In [1]: import numpy as np

In [2]: np.set_printoptions(precision=2, suppress=True, linewidth=160)

In [3]: feats = np.loadtxt("block11.csv", delimiter=",")

In [4]: print(feats)
[[ 4. -2. -1.]
 [ 0. -7.  8.]
 [ 0.  6. -1.]]

In [5]: Q = feats.astype(float).copy()

In [6]: for j in range(3):
   ...:     Q[:, j] -= Q[:, :j] @ (Q[:, :j].T @ Q[:, j])
   ...:     Q[:, j] /= np.linalg.norm(Q[:, j])
   ...: 

In [7]: print(np.round(Q.T @ feats, 2) + 0)
[[ 4.   -2.   -1.  ]
 [ 0.    9.22 -6.72]
 [ 0.    0.    4.45]]

In [8]: evals, V = np.linalg.eig(feats)

In [9]: print(np.sort(np.linalg.eigvals(feats.T)))
[-11.55   3.55   4.  ]

In [10]: print(evals)
[  4.   -11.55   3.55]

In [11]: print(feats @ V[:, 0] - evals[0] * V[:, 0])
[0. 0. 0.]

In [12]: u = np.array([-2, 2, -1])

In [13]: g = np.array([1, 2, 0])

In [14]: mat = np.outer(u, g)

In [15]: print(mat)
[[-2 -4  0]
 [ 2  4  0]
 [-1 -2  0]]

In [16]: rank = np.linalg.matrix_rank(mat)

In [17]: print(rank)
1

In [18]: null = np.linalg.svd(mat)[2][rank:].T

In [19]: print([int(np.linalg.matrix_rank(mat[:i])) for i in range(1, len(mat) + 1)])
[1, 1, 1]

In [20]: print([int(np.linalg.matrix_rank(mat[:, :j + 1])) for j in range(3)])
[1, 1, 1]

In [21]: print(null.shape)
(3, 2)

In [22]: print(null @ null.T)
[[ 0.8 -0.4  0. ]
 [-0.4  0.2  0. ]
 [ 0.   0.   1. ]]

In [23]: Uu, sig, Vh = np.linalg.svd(mat)

In [24]: V = Vh[:(sig > 1e-8).sum()]

In [25]: rng = np.random.default_rng(965)

In [26]: x0 = mat[2] + 3 * mat[0] + rng.integers(2) * np.eye(3)[2]

In [27]: print(x0)
[ -7. -14.   1.]

In [28]: print(np.allclose(V.T @ V @ x0, x0))
False

In [29]: print(np.diag(V.T @ V))
[0.2 0.8 0. ]

In [30]: ang = np.radians(120)

In [31]: R = np.eye(3)

In [32]: R[2, 2] = R[1, 1] = np.cos(ang)

In [33]: R[2, 1], R[1, 2] = -np.sin(ang), np.sin(ang)

In [34]: print(R)
[[ 1.    0.    0.  ]
 [ 0.   -0.5   0.87]
 [ 0.   -0.87 -0.5 ]]

In [35]: M2 = feats @ R.T

In [36]: print(np.abs(M2 - feats).max(axis=0))
[ 0.   17.43  5.94]

In [37]: print(M2)
[[ 4.    0.13  2.23]
 [ 0.   10.43  2.06]
 [ 0.   -3.87 -4.7 ]]

In [38]: print(np.allclose(np.linalg.norm(feats, axis=1), np.linalg.norm(M2, axis=1)))
True

In [39]: print(np.linalg.svd(feats, compute_uv=False), np.linalg.svd(M2, compute_uv=False))
[11.78  4.93  2.82] [11.78  4.93  2.82]

In [40]: print(np.allclose(feats @ feats.T, M2 @ M2.T))
True

In [41]: F = np.loadtxt("sample6.csv", delimiter=",")

In [42]: print(F)
[[182.   0.   2.   0.   0.   1.   0.]
 [  1. 160.   3.   0.   3.   2.   0.]
 [  1.   2.  43.   3.   2.   1.   0.]
 [  0.   0.   2.  61.   2.   3.   2.]
 [  2.   2.   0.   3. 143.   2.   1.]
 [  2.   0.   2.   1.   3. 102.   3.]
 [  2.   0.   1.   0.   3.   2.  41.]]

In [43]: labels = rng.permutation(7)

In [44]: print(labels)
[2 4 5 6 3 0 1]

In [45]: M2 = F[labels][:, labels]

In [46]: print(np.diag(M2))
[ 43. 143. 102.  41.  61. 182. 160.]

In [47]: print(np.trace(F))
732.0

In [48]: print(F @ F)
[[33128.     4.   452.     7.     7.   286.     3.]
 [  355. 25612.   615.    20.   921.   534.     9.]
 [  233.   410.  1865.   319.   387.   163.    11.]
 [   16.     8.   216.  3736.   427.   499.   215.]
 [  658.   606.    21.   614. 20470.   507.   196.]
 [  582.    10.   299.   178.   750. 10423.   434.]
 [  457.     8.    92.    14.   560.   295.  1690.]]

In [49]: print(np.allclose(F @ F.T, F.T @ F))
False

In [50]: print(np.sort(np.abs(np.linalg.eigvals(F))))
[ 41.09  42.39  61.16 102.01 142.89 160.42 182.05]

In [51]: print(np.linalg.matrix_power(F, 2))
[[33128.     4.   452.     7.     7.   286.     3.]
 [  355. 25612.   615.    20.   921.   534.     9.]
 [  233.   410.  1865.   319.   387.   163.    11.]
 [   16.     8.   216.  3736.   427.   499.   215.]
 [  658.   606.    21.   614. 20470.   507.   196.]
 [  582.    10.   299.   178.   750. 10423.   434.]
 [  457.     8.    92.    14.   560.   295.  1690.]]

In [52]: u = np.array([2, 1, 0, 0, 3, 3, 2])

In [53]: M2 = F + np.outer(u, np.eye(7)[5])

In [54]: print(np.linalg.matrix_rank(M2 - F))
1

In [55]: print(np.linalg.matrix_rank(np.linalg.inv(M2) - np.linalg.inv(F), tol=1e-8))
1

In [56]: w1 = np.array([[3, 1, -2, -3, 0],
    ...:     [3, 2, -3, 2, 0],
    ...:     [-2, 1, -3, 3, 3],
    ...:     [-1, 2, -1, 3, -2],
    ...:     [-2, 0, 1, 1, 2],
    ...:     [-3, -1, 2, -1, 0],
    ...:     [-1, 0, 3, 3, -3]])

In [57]: coef = np.array([2, 2, -3, -2, 0])

In [58]: act = np.maximum(F @ w1 + coef, 0)

In [59]: print(act)
[[541. 185.   0.   0.   6.]
 [467. 324.   0. 325.  15.]
 [  0.  55.   0. 138. 127.]
 [  0. 123.   0. 192.   0.]
 [  0.  12. 134. 149. 277.]
 [  0.   0. 202.   0.   1.]
 [  0.   3. 120. 119.   0.]]

In [60]: print((act > 0).astype(int))
[[1 1 0 0 1]
 [1 1 0 1 1]
 [0 1 0 1 1]
 [0 1 0 1 0]
 [0 1 1 1 1]
 [0 0 1 0 1]
 [0 1 1 1 0]]

In [61]: print((act > 0).mean(axis=0))
[0.29 0.86 0.43 0.71 0.71]

In [62]: Z = np.array([[-2, -2], [0, 2], [0, 2], [1, 1], [1, 0]])

In [63]: print(w1 @ Z)
[[ -9 -11]
 [ -4  -6]
 [ 10   3]
 [  3   7]
 [  7   7]
 [  5   7]
 [  2  11]]

In [64]: print((act @ Z).round(6).argmax(axis=1))
[1 1 0 1 1 1 1]

In [65]: print(act @ Z)
[[-1076.  -712.]
 [ -594.    39.]
 [  265.   248.]
 [  192.   438.]
 [  426.   441.]
 [    1.   404.]
 [  119.   365.]]

In [66]: Q, R = np.linalg.qr(F)

In [67]: print(np.round(np.trace(Q @ Q.T), 2))
7.0

In [68]: print(np.round(Q.T @ Q, 2) + 0)
[[1. 0. 0. 0. 0. 0. 0.]
 [0. 1. 0. 0. 0. 0. 0.]
 [0. 0. 1. 0. 0. 0. 0.]
 [0. 0. 0. 1. 0. 0. 0.]
 [0. 0. 0. 0. 1. 0. 0.]
 [0. 0. 0. 0. 0. 1. 0.]
 [0. 0. 0. 0. 0. 0. 1.]]

In [69]: K = np.load("test6.npy")

In [70]: print(K)
[[ 6.99 12.06 -0.19 11.46]
 [ 8.73 13.08 -2.84 12.18]
 [ 5.21 -4.08  3.99  1.42]
 [ 8.68 10.71 -3.52  8.43]
 [ 7.2  11.11 -2.37 10.16]
 [ 7.68 12.33 -2.65  8.78]
 [ 3.98 -5.9   4.3   2.23]
 [ 5.3  -2.87  1.94  2.35]
 [ 4.19 -4.4   1.62  2.04]
 [ 4.84 -5.31  2.65  2.86]
 [ 3.01 -3.73  3.81  0.37]
 [ 6.97 10.74 -2.63 10.96]
 [ 3.79 -5.04  2.45  1.19]
 [ 8.12 12.08 -0.73  9.97]
 [ 5.33 -3.78  2.72  1.02]
 [ 7.49 13.09 -1.93  8.43]
 [ 7.94 12.61 -2.73 10.02]
 [ 7.02 10.69 -2.18  9.98]]

In [71]: Xs = K - K.mean(axis=0)

In [72]: Uu, sig, Vh = np.linalg.svd(Xs, full_matrices=False)

In [73]: print((np.sign(Uu[:, 0]) == np.sign(Uu[0, 0])).astype(int))
[1 1 0 1 1 1 0 0 0 0 0 1 0 1 0 1 1 1]

In [74]: print(np.searchsorted(np.cumsum(sig ** 2) / (sig ** 2).sum(), 0.9) + 1)
1

In [75]: print(sig)
[40.76  4.47  3.97  2.59]

In [76]: print(np.abs(Vh[0]).argmax())
1

In [77]: print(round(float((sig ** 2).sum() ** 2 / (sig ** 4).sum()), 2))
1.05

In [78]: print(np.round(Xs.mean(axis=0), 2) + 0)
[0. 0. 0. 0.]

In [79]: print(np.abs(Uu[:, 0]).argmax())
6

In [80]: print(np.abs(Vh[-1]))
[0.94 0.07 0.32 0.03]

In [81]: M2 = np.array([[-4, 6], [-2, 9], [-9, 8], [9, 9]])

In [82]: print(np.einsum("ij->j", K))
[112.47  83.39   1.71 113.85]

In [83]: print(np.linalg.matrix_rank(np.vstack([K, M2.T])))
4

In [84]: print(np.vstack([K, M2.T]).shape)
(20, 4)

In [85]: print(np.linalg.norm(K, axis=1).argmax())
1

In [86]: m1 = np.load("case15.npy")

In [87]: print(m1)
[[-2  4  0  4  2 -1  2]
 [ 9 15 11 15 13 10 13]
 [ 1  7  3  7  5  2  5]
 [-6  0 -4  0 -2 -5 -2]
 [ 0  6  2  6  4  1  4]
 [-6  0 -4  0 -2 -5 -2]
 [ 6 12  8 12 10  7 10]]

In [88]: Uu, sig, Vh = np.linalg.svd(m1)

In [89]: V = Vh[:(sig > 1e-8).sum()]

In [90]: x0 = m1[2] + 5 * m1[0] + rng.integers(2) * np.eye(7)[4]

In [91]: print(x0)
[-9. 27.  3. 27. 16. -3. 15.]

In [92]: print(V.T @ V)
[[ 0.47 -0.12  0.27 -0.12  0.07  0.37  0.07]
 [-0.12  0.36  0.04  0.36  0.2  -0.04  0.2 ]
 [ 0.27  0.04  0.19  0.04  0.12  0.23  0.12]
 [-0.12  0.36  0.04  0.36  0.2  -0.04  0.2 ]
 [ 0.07  0.2   0.12  0.2   0.16  0.09  0.16]
 [ 0.37 -0.04  0.23 -0.04  0.09  0.3   0.09]
 [ 0.07  0.2   0.12  0.2   0.16  0.09  0.16]]

In [93]: print(np.round(np.linalg.norm(x0 - V.T @ V @ x0), 2))
0.92

In [94]: print(np.allclose(V.T @ V @ x0, x0))
False

In [95]: Uu, sig, Vh = np.linalg.svd(m1)

In [96]: print(sig.round(2) + 0)
[45.38 12.4   0.    0.    0.    0.    0.  ]

In [97]: print(np.argmax(sig[:-1] / (sig[1:] + 1e-6)) + 1)
2

In [98]: M2 = Uu[:, :2] @ np.diag(sig[:2]) @ Vh[:2]

In [99]: print(round(float(np.abs(m1 - M2).max()), 2))
0.0

In [100]: print(np.linalg.matrix_rank(M2))
2

In [101]: print(np.linalg.matrix_rank(m1, rtol=0.05))
2

In [102]: print(M2.round(2) + 0)
[[-2.  4.  0.  4.  2. -1.  2.]
 [ 9. 15. 11. 15. 13. 10. 13.]
 [ 1.  7.  3.  7.  5.  2.  5.]
 [-6.  0. -4.  0. -2. -5. -2.]
 [ 0.  6.  2.  6.  4.  1.  4.]
 [-6.  0. -4.  0. -2. -5. -2.]
 [ 6. 12.  8. 12. 10.  7. 10.]]

In [103]: print(round(float(np.linalg.norm(m1 - M2) / np.linalg.norm(m1)), 2))
0.0

In [104]: X = np.load("w.npy")

In [105]: print(X)
[[  0   2  -1  -2  -2]
 [  3  -2  -3  -3   0]
 [  0   0   2  -2   1]
 [ -1   1   3  -3  -2]
 [  3   2   1   1  -1]
 [ 15  -8 -16 -17  -2]]

In [106]: Q, V = np.linalg.qr(X[:, :3])[0], np.linalg.qr(X[:, 3:])[0]

In [107]: sig = np.linalg.svd(Q.T @ V, compute_uv=False)

In [108]: print(round(np.linalg.norm(Q @ Q.T - V @ V.T, 2), 2))
1.0

In [109]: print(sig)
[0.96 0.72]

In [110]: M2 = np.c_[X[:, :1] @ np.array([[2]]), np.array([0, 2, 0, 2, 0, 0])]

In [111]: print(M2)
[[ 0  0]
 [ 6  2]
 [ 0  0]
 [-2  2]
 [ 6  0]
 [30  0]]

In [112]: print(np.linalg.matrix_rank(M2))
2

In [113]: print(np.round(np.linalg.norm(M2 - X @ np.linalg.lstsq(X, M2)[0], axis=0), 2) + 0)
[0.   1.92]

In [114]: print(np.round(np.linalg.lstsq(X, M2[:, 0])[0], 2) + 0)
[2. 0. 0. 0. 0.]

In [115]: print(np.linalg.norm(np.linalg.qr(X)[0].T @ M2, axis=0) ** 2 / ((M2 ** 2).sum(axis=0) + 1e-12))
[1.   0.54]

In [116]: data = np.load("x.npy")

In [117]: print(data)
[[-1  2  3]
 [ 3 -1  2]
 [ 2  3 -1]]

In [118]: print((data @ data)[0])
[13  5 -2]

In [119]: print(np.sort(np.abs(np.fft.fft(data[0]))), np.sort(np.linalg.svd(data, compute_uv=False)))
[3.61 3.61 4.  ] [3.61 3.61 4.  ]

In [120]: arr = np.load("data.npy")

In [121]: print(arr.round(2) + 0)
[[ 0.55 -0.35  0.05  0.05  0.35]
 [-0.35  0.22 -0.03 -0.03 -0.22]
 [ 0.05 -0.03  0.    0.    0.03]
 [ 0.05 -0.03  0.    0.    0.03]
 [ 0.35 -0.22  0.03  0.03  0.22]]

In [122]: print(np.round(np.linalg.norm(arr, 2) / np.linalg.norm(arr), 2))
1.0

In [123]: print(np.argsort(-np.linalg.norm(arr, axis=0).round(6), kind="stable")[:3])
[0 1 4]

In [124]: print(np.linalg.matrix_rank(arr, rtol=0.1))
1

In [125]: print([round(float(x), 2) for x in np.linalg.svd(arr, compute_uv=False)[:3]])
[1.0, 0.0, 0.0]

In [126]: Uu, sig, Vh = np.linalg.svd(arr)

In [127]: V = Vh[:(sig > 1e-8).sum()]

In [128]: x0 = arr[3] + -1 * arr[2] + rng.integers(2) * np.eye(5)[4]

In [129]: print(x0)
[0. 0. 0. 0. 1.]

In [130]: print(np.round(V.T @ V, 2) + 0)
[[ 0.55 -0.35  0.05  0.05  0.35]
 [-0.35  0.22 -0.03 -0.03 -0.22]
 [ 0.05 -0.03  0.    0.    0.03]
 [ 0.05 -0.03  0.    0.    0.03]
 [ 0.35 -0.22  0.03  0.03  0.22]]

In [131]: print(np.round(np.diag(V.T @ V), 2) + 0)
[0.55 0.22 0.   0.   0.22]

In [132]: print(round(float(np.linalg.norm(x0 - V.T @ V @ x0)), 2))
0.88

In [133]: rank = np.linalg.matrix_rank(arr)

In [134]: print(rank)
1

In [135]: null = np.linalg.svd(arr)[2][rank:].T

In [136]: print(np.linalg.matrix_rank(arr.T @ arr), np.linalg.matrix_rank(arr @ arr.T))
1 1

In [137]: print(np.allclose(arr @ null, 0))
True

In [138]: print([int(np.linalg.matrix_rank(arr[:i])) for i in range(1, len(arr) + 1)])
[1, 1, 1, 1, 1]

In [139]: evals, V = np.linalg.eigh(arr)

In [140]: x0 = np.array([7, 1, 3, 5, 6])

In [141]: print(np.round(V * np.maximum(evals, 0) @ V.T, 2) + 0)
[[ 0.55 -0.35  0.05  0.05  0.35]
 [-0.35  0.22 -0.03 -0.03 -0.22]
 [ 0.05 -0.03  0.    0.    0.03]
 [ 0.05 -0.03  0.    0.    0.03]
 [ 0.35 -0.22  0.03  0.03  0.22]]

In [142]: print(round(x0 @ arr @ x0, 2))
65.16
